$ python3 -q
>>> import numpy as np
>>> from numpy import linalg as LA
>>> np.set_printoptions(suppress=True, linewidth=160)
>>> K = np.loadtxt("run14.csv", delimiter=",")
>>> K
array([[ 0.,  0.,  1., -1.],
       [ 0.,  0.,  0.,  1.],
       [ 2., -2.,  0.,  0.],
       [ 0.,  2.,  0.,  0.]])
>>> LA.norm(K, axis=1).argmax()
np.int64(2)
>>> np.round(LA.norm(K, 1), 3), np.round(LA.norm(K, np.inf), 3)
(np.float64(4.0), np.float64(4.0))
>>> np.round(LA.norm(K, axis=1), 3)
array([1.414, 1.   , 2.828, 2.   ])
>>> round(LA.norm(K, 2), 3)
np.float64(3.236)
>>> np.round(LA.norm(K, axis=0), 3)
array([2.   , 2.828, 1.   , 1.414])
>>> proj = np.triu(np.array([[-3, -2, 0, 1], [-1, 0, 0, 0], [2, 0, -3, 0], [3, -2, 2, 3]]), 1) + np.eye(4)
>>> other = proj @ K @ LA.inv(proj)
>>> LA.matrix_rank(other)
np.int64(4)
>>> x0 = np.array([-2, 0, 1, 2])
>>> K @ np.ones(4)
array([0., 1., 0., 2.])
>>> np.einsum("ij,j->i", K, x0)
array([-1.,  2., -4.,  0.])
>>> (K * x0).sum(axis=1)
array([-1.,  2., -4.,  0.])
>>> LA.norm(K @ x0) <= LA.norm(K, 2) * LA.norm(x0) + 1e-9
np.True_
>>> mat = np.load("arr.npy")
>>> mat
array([[ 0,  0,  0,  0,  0],
       [ 0,  0,  0,  0,  1],
       [ 2,  3,  0, -2,  0],
       [ 0,  0,  1,  0,  0],
       [ 0,  0, -3,  0, -2],
       [-3,  0,  0,  0,  0]])
>>> LA.cond(mat) > 100
np.True_
>>> Uu, sv, VT = LA.svd(mat)
>>> sv.round(3) + 0
array([4.496, 3.742, 2.406, 1.   , 0.   ])
>>> other = Uu[:, :4] @ np.diag(sv[:4]) @ VT[:4]
>>> np.round(LA.norm(mat - other, 2), 3), round(sv[4], 3)
(np.float64(0.0), np.float64(0.0))
>>> round(np.abs(mat - other).max(), 3)
np.float64(0.0)
>>> round(LA.norm(mat - other) / LA.norm(mat), 3)
np.float64(0.0)
>>> LA.matrix_rank(other)
np.int64(4)
>>> other = np.array([[1, 0], [-1, -3], [3, 3], [-2, -2], [0, 1]])
>>> LA.matrix_rank(mat @ other)
np.int64(2)
>>> np.einsum("ik,kj->ji", mat, other)
array([[  0,   0,   3,   3,  -9,  -3],
       [  0,   1,  -5,   3, -11,   0]])
>>> other.T @ mat.T
array([[  0,   0,   3,   3,  -9,  -3],
       [  0,   1,  -5,   3, -11,   0]])
>>> np.einsum("ij,ij->i", mat, mat)
array([ 0,  1, 17,  1, 13,  9])
>>> Q, _ = LA.qr(np.array([[1.7, -1.0, 1.3, -2.3, -0.9],
...     [-1.7, 0.0, 0.7, -1.1, -2.0],
...     [1.1, 0.7, 0.1, 1.3, -1.1],
...     [-0.2, 1.7, 0.5, 0.8, 0.6],
...     [-2.1, 0.5, -0.5, -0.7, 1.8]]))
>>> evecs, _ = LA.qr(np.array([[0.0, 0.3, -2.5, 0.6],
...     [-0.2, 0.9, 0.7, -0.2],
...     [0.3, 0.8, 0.1, 0.9],
...     [-0.4, 1.1, -0.7, 2.2]]))
>>> sv = 3 * 0.2 ** np.arange(4)
>>> arr = Q[:, :4] * sv @ evecs[:4]
>>> arr.round(3)
array([[-0.038,  0.448, -1.304,  0.643],
       [ 0.015, -0.2  ,  1.428, -0.46 ],
       [ 0.102,  0.075, -0.995,  0.142],
       [ 0.206, -0.203, -0.015, -0.434],
       [-0.009, -0.383,  1.696, -0.67 ]])
>>> x0 = np.array([1, -2, 0, -3])
>>> target = arr @ x0
>>> np.round(LA.lstsq(arr, target)[0], 3) + 0
array([ 1., -2.,  0., -3.])
>>> np.round(LA.solve(arr.T @ arr, arr.T @ target), 3) + 0
array([ 1., -2.,  0., -3.])
>>> rng = np.random.default_rng(251328)
>>> target = target + 0.05 * rng.normal(size=5)
>>> target.round(3)
array([-2.873,  1.883, -0.453,  1.954,  2.772])
>>> c, *_ = LA.lstsq(arr, target)
>>> round(float(LA.norm(target - arr @ c)), 3)
0.022
>>> np.round(arr.T @ (target - arr @ c), 3) + 0
array([0., 0., 0., 0.])
>>> other = np.c_[arr[:, :2] @ np.array([[2, -2], [-1, 0]]), np.array([-1, 1, -1, 0, -3])]
>>> other.round(3)
array([[-0.524,  0.076, -1.   ],
       [ 0.23 , -0.03 ,  1.   ],
       [ 0.129, -0.203, -1.   ],
       [ 0.614, -0.412,  0.   ],
       [ 0.364,  0.018, -3.   ]])
>>> np.round(LA.norm(LA.qr(arr)[0].T @ other, axis=0) ** 2 / ((other ** 2).sum(axis=0) + 1e-12), 3)
array([1.   , 1.   , 0.725])
>>> np.round(LA.lstsq(arr, other[:, 0])[0], 3) + 0
array([ 2., -1.,  0.,  0.])
>>> np.round(LA.norm(other - arr @ LA.lstsq(arr, other)[0], axis=0), 3) + 0
array([0.   , 0.   , 1.816])
>>> x0 = np.array([-2, 2, -1, -1])
>>> h1 = np.maximum(arr @ x0, 0)
>>> h1.round(3)
array([1.634, 0.   , 0.799, 0.   , 0.   ])
>>> np.round(np.maximum(arr @ (3 * x0), 0), 3)
array([4.901, 0.   , 2.397, 0.   , 0.   ])
>>> lab = rng.permutation(4)
>>> other = arr[:, lab] * rng.choice([-1, 1], 4)
>>> other.round(3)
array([[-0.038,  1.304,  0.643,  0.448],
       [ 0.015, -1.428, -0.46 , -0.2  ],
       [ 0.102,  0.995,  0.142,  0.075],
       [ 0.206,  0.015, -0.434, -0.203],
       [-0.009, -1.696, -0.67 , -0.383]])
>>> Uu, _, VT = LA.svd(arr.T @ other)
>>> np.round(Uu @ VT, 3) + 0
array([[ 1.,  0.,  0.,  0.],
       [ 0.,  0.,  0.,  1.],
       [ 0., -1.,  0.,  0.],
       [ 0.,  0.,  1.,  0.]])
>>> np.round(LA.lstsq(arr, other)[0], 3) + 0
array([[ 1.,  0.,  0.,  0.],
       [ 0.,  0.,  0.,  1.],
       [ 0., -1.,  0.,  0.],
       [ 0.,  0.,  1.,  0.]])
>>> W0 = rng.normal(size=(29, 4)) + 10 * np.array([4, 4, 2, 5])
>>> W0.round(3)
array([[39.793, 40.35 , 18.823, 48.963],
       [40.224, 41.124, 20.018, 48.783],
       [40.125, 39.447, 18.066, 49.032],
       [39.803, 40.36 , 20.97 , 50.176],
       [40.913, 39.691, 20.323, 49.394],
       [40.708, 41.803, 20.324, 50.35 ],
       [39.028, 39.393, 19.094, 49.475],
       [40.843, 40.156, 20.039, 51.384],
       [40.087, 39.751, 19.791, 50.365],
       [38.666, 41.612, 19.831, 51.084],
       [40.282, 40.802, 17.454, 49.418],
       [38.632, 40.194, 20.857, 49.785],
       [40.694, 41.786, 18.262, 50.94 ],
       [41.687, 38.526, 18.562, 50.067],
       [40.768, 38.496, 19.428, 49.413],
       [40.429, 41.639, 20.839, 49.421],
       [40.412, 41.001, 19.182, 49.966],
       [38.122, 40.939, 20.04 , 49.832],
       [39.835, 39.34 , 20.278, 49.613],
       [40.492, 40.308, 19.776, 49.611],
       [41.378, 42.015, 19.051, 51.141],
       [38.722, 40.621, 22.096, 49.174],
       [39.547, 39.222, 21.808, 50.149],
       [40.821, 38.326, 19.779, 49.314],
       [40.538, 39.544, 18.13 , 48.511],
       [39.897, 38.367, 19.791, 49.286],
       [40.909, 40.177, 20.423, 51.108],
       [40.425, 40.282, 19.323, 50.631],
       [39.794, 39.133, 21.402, 50.83 ]])
>>> lab = W0[:, 3] > np.median(W0[:, 3])
>>> f = W0[lab].mean(axis=0) - W0[~lab].mean(axis=0)
>>> lab.astype(int)
array([0, 0, 0, 1, 0, 1, 0, 1, 1, 1, 0, 0, 1, 1, 0, 0, 1, 1, 0, 0, 1, 0, 1, 0, 0, 0, 1, 1, 1])
>>> Xc = W0 - W0.mean(axis=0)
>>> Uu, sv, VT = LA.svd(Xc, full_matrices=False)
>>> np.round(np.abs(VT[-1]), 3)
array([0.568, 0.295, 0.344, 0.687])
>>> (np.sign(Uu[:, 0]) == np.sign(Uu[0, 0])).astype(int)
array([1, 0, 1, 0, 1, 0, 1, 0, 0, 0, 1, 0, 1, 1, 1, 0, 1, 0, 0, 1, 1, 0, 0, 1, 1, 1, 0, 1, 0])
>>> LA.matrix_rank(Xc)
np.int64(4)
>>> np.abs(Uu[:, 0]).argmax()
np.int64(21)
>>> np.round(Xc.mean(axis=0), 3) + 0
array([0., 0., 0., 0.])
>>> np.round(VT[0] * np.sign(VT[0, np.abs(VT[0]).argmax()]), 3)
array([-0.433,  0.224,  0.857,  0.166])
>>> G = np.cov(W0, rowvar=False)
>>> G.round(3)
array([[ 0.724, -0.087, -0.361,  0.101],
       [-0.087,  1.162, -0.023,  0.27 ],
       [-0.361, -0.023,  1.24 ,  0.143],
       [ 0.101,  0.27 ,  0.143,  0.609]])
>>> np.round(LA.eigvalsh(G)[::-1], 3)
array([1.444, 1.26 , 0.693, 0.338])
>>> np.argsort(-W0.std(axis=0).round(6), kind="stable")
array([2, 1, 0, 3])
>>> np.round(np.polyfit(W0[:, 2], W0[:, 3], 1), 3)
array([ 0.115, 47.628])
>>> G.shape
(4, 4)
>>> x0 = np.array([-5, -3, 2, 5])
>>> target = W0 @ x0
>>> np.round(LA.pinv(W0) @ W0, 3) + 0
array([[1., 0., 0., 0.],
       [0., 1., 0., 0.],
       [0., 0., 1., 0.],
       [0., 0., 0., 1.]])
>>> target = target + 0.05 * rng.normal(size=29)
>>> target.round(3)
array([-37.534, -40.482, -37.598, -27.3  , -36.009, -36.522, -27.808, -27.662, -28.263, -23.051, -41.868, -23.109, -37.549, -36.521, -33.352, -38.276, -36.874,
       -24.194, -28.674, -35.822, -39.161, -25.425, -21.028, -32.923, -42.447, -28.641, -28.766, -31.156, -19.424])
>>> c, *_ = LA.lstsq(W0, target)
>>> np.round(W0.T @ (target - W0 @ c), 3) + 0
array([0., 0., 0., 0.])
>>> c.round()
array([-5., -3.,  2.,  5.])
>>> A = np.load("case12.npy")
>>> A
array([[39.689, -0.216, 21.165, 39.991],
       [38.741,  0.028, 21.796, 40.108],
       [39.724, -0.662, 20.98 , 39.243],
       [39.198,  1.273, 19.385, 38.373],
       [39.198, -0.28 , 21.64 , 38.304],
       [38.503,  0.752, 21.417, 41.94 ],
       [38.517,  0.218, 20.49 , 38.86 ],
       [40.384, -0.801, 19.239, 40.579],
       [41.433, -1.424, 19.174, 41.373],
       [42.245, -0.299, 18.785, 40.321],
       [39.364, -1.525, 18.424, 39.266],
       [40.294, -0.864, 19.08 , 40.367],
       [39.449,  0.081, 20.249, 40.291],
       [40.468, -0.669, 22.29 , 40.665],
       [42.11 , -0.29 , 20.333, 39.917],
       [39.91 , -1.933, 20.049, 40.728],
       [41.103,  0.285, 21.461, 38.631],
       [39.614,  0.07 , 19.306, 40.216],
       [41.076, -0.409, 18.395, 41.633],
       [40.325, -1.019, 19.955, 42.169]])
>>> D = LA.norm(A[:, None] - A[None], axis=-1)
>>> (D + 1e9 * np.eye(20)).round(6).argmin(axis=1)
array([ 2,  0,  0,  6,  2,  1,  4, 11, 18, 14, 11,  7, 17,  0,  9,  7,  2, 12,  8,  8])
>>> D[0].round(6).argsort(kind="stable")[:4]
array([ 0,  2, 12,  1])
>>> D.shape
(20, 20)
>>> D.mean(axis=1).argmax()
np.int64(5)
>>> D[:5, :5].round(3)
array([[0.   , 1.171, 0.891, 2.871, 1.821],
       [1.171, 0.   , 1.69 , 3.253, 1.893],
       [0.891, 1.69 , 0.   , 2.706, 1.319],
       [2.871, 3.253, 2.706, 0.   , 2.739],
       [1.821, 1.893, 1.319, 2.739, 0.   ]])
>>> np.flatnonzero(D[0] < D.mean() / 2)
array([ 0,  1,  2, 12])
>>> cent = A[[7, 5]].astype(float)
>>> for _ in range(4):
...     lab = LA.norm(A[:, None] - cent, axis=-1).argmin(axis=1)
...     cent = np.array([A[lab == j].mean(axis=0) for j in range(2)])
... 
>>> lab
array([1, 1, 1, 1, 1, 1, 1, 0, 0, 0, 0, 0, 1, 1, 0, 0, 1, 0, 0, 0])
>>> np.bincount(lab)
array([10, 10])
>>> np.round(cent[1] - cent[0], 3)
array([-1.216,  0.93 ,  1.813, -1.016])
>>> cent.round(3)
array([[40.676, -0.849, 19.274, 40.657],
       [39.459,  0.081, 21.087, 39.641]])
>>> Uu, sv, VT = LA.svd(cent)
>>> sv.round(3)
array([85.146,  1.715])
>>> other = Uu[:, :1] @ np.diag(sv[:1]) @ VT[:1]
>>> LA.matrix_rank(cent, rtol=0.05)
np.int64(1)
>>> LA.matrix_rank(other)
np.int64(1)
>>> E = np.load("a.npy")
>>> E
array([[  3,  12,   3],
       [ -1,  -4,  -1],
       [ -5, -20,   2],
       [  3,  12,   4],
       [  5,  20,   3],
       [ -2,  -8,   4]])
>>> # column 1 dominates
>>> np.abs(np.diag(LA.qr(E)[1])) > 1e-9
array([ True, False,  True])
>>> LA.lstsq(E[:-1].T, E[-1])[2]
np.int32(2)
>>> LA.cond(E) > 100
np.True_
>>> LA.matrix_rank(E, rtol=0.1)
np.int64(2)
>>> np.argsort(-LA.norm(E, axis=0).round(6), kind="stable")[:3]
array([1, 0, 2])
>>> Uu, sv, VT = LA.svd(W0)
>>> np.argmax(sv[:-1] / (sv[1:] + 1e-6)) + 1
np.int64(1)
>>> other = Uu[:, :1] @ np.diag(sv[:1]) @ VT[:1]
>>> LA.matrix_rank(W0, rtol=0.05)
np.int64(1)
>>> round(float(LA.norm(W0 - other) / LA.norm(W0)), 3)
0.021
>>> LA.matrix_rank(other)
np.int64(1)
>>> X = np.load("sample12.npy")
>>> X
array([[ 8,  2,  8,  6, 15],
       [ 2,  0, 13,  5,  6],
       [ 8, 13, 12, 12,  7],
       [ 6,  5, 12,  4, 13],
       [15,  6,  7, 13, 16]])
>>> theta = np.radians(135)
>>> R = np.eye(5)
>>> R[4, 4] = R[2, 2] = np.cos(theta)
>>> R[4, 2], R[2, 4] = -np.sin(theta), np.sin(theta)
>>> R.round(3)
array([[ 1.   ,  0.   ,  0.   ,  0.   ,  0.   ],
       [ 0.   ,  1.   ,  0.   ,  0.   ,  0.   ],
       [ 0.   ,  0.   , -0.707,  0.   ,  0.707],
       [ 0.   ,  0.   ,  0.   ,  1.   ,  0.   ],
       [ 0.   ,  0.   , -0.707,  0.   , -0.707]])
>>> other = X @ R.T
>>> np.allclose(X @ X.T, other @ other.T)
True
>>> other.round(3)
array([[  8.   ,   2.   ,   4.95 ,   6.   , -16.263],
       [  2.   ,   0.   ,  -4.95 ,   5.   , -13.435],
       [  8.   ,  13.   ,  -3.536,  12.   , -13.435],
       [  6.   ,   5.   ,   0.707,   4.   , -17.678],
       [ 15.   ,   6.   ,   6.364,  13.   , -16.263]])
